$ ipython --no-banner

In [1]: import numpy as np

In [2]: import numpy.linalg as la

In [3]: np.set_printoptions(suppress=True, linewidth=100)

In [4]: mat = np.arange(12).reshape(4, 3) + 3

In [5]: print(mat)
[[ 3  4  5]
 [ 6  7  8]
 [ 9 10 11]
 [12 13 14]]

In [6]: u, r1 = mat[1], mat[3]

In [7]: print(u @ r1)
275

In [8]: print(u @ u)
149

In [9]: pr = (u @ r1) / (u @ u) * u

In [10]: print(round(float(la.norm(u + r1) ** 2 + la.norm(u - r1) ** 2), 3))
1316.0

In [11]: print(la.matrix_rank(np.outer(u, r1)))
1

In [12]: print(np.outer(u, r1))
[[ 72  78  84]
 [ 84  91  98]
 [ 96 104 112]]

In [13]: print(pr.round(3))
[11.074 12.919 14.765]

In [14]: print(round((r1 - pr) @ u, 3))
0.0

In [15]: Uu, sv, Vt = la.svd(mat)

In [16]: vecs = Vt[:(sv > 1e-8).sum()]

In [17]: rng = np.random.default_rng(11289)

In [18]: x0 = mat[3] + -1 * mat[1] + rng.integers(2) * np.eye(3)[2]

In [19]: print(x0)
[6. 6. 6.]

In [20]: print(round(float(la.norm(x0 - vecs.T @ vecs @ x0)), 3))
0.0

In [21]: feats = np.array([[-1, 2, 0, -1], [-2, 1, 2, -1], [2, 2, 2, -1], [-2, -1, 0, 1]])

In [22]: Uu, sv, Vt = la.svd(feats, full_matrices=False)

In [23]: print((sv > 1e-8).sum())
4

In [24]: print(Uu.shape, sv.shape, Vt.shape)
(4, 4) (4,) (4, 4)

In [25]: print(np.round(sv / sv[0], 3))
[1.    0.811 0.393 0.12 ]

In [26]: arr = np.load("out18.npy")

In [27]: print(arr.round(3))
[[ 0.161 -0.29  -0.226]
 [-0.29   0.523  0.406]
 [-0.226  0.406  0.316]]

In [28]: Y = arr / np.sqrt((arr ** 2).mean(axis=1, keepdims=True))

In [29]: print(Y[2].round(3))
[-0.696  1.252  0.974]
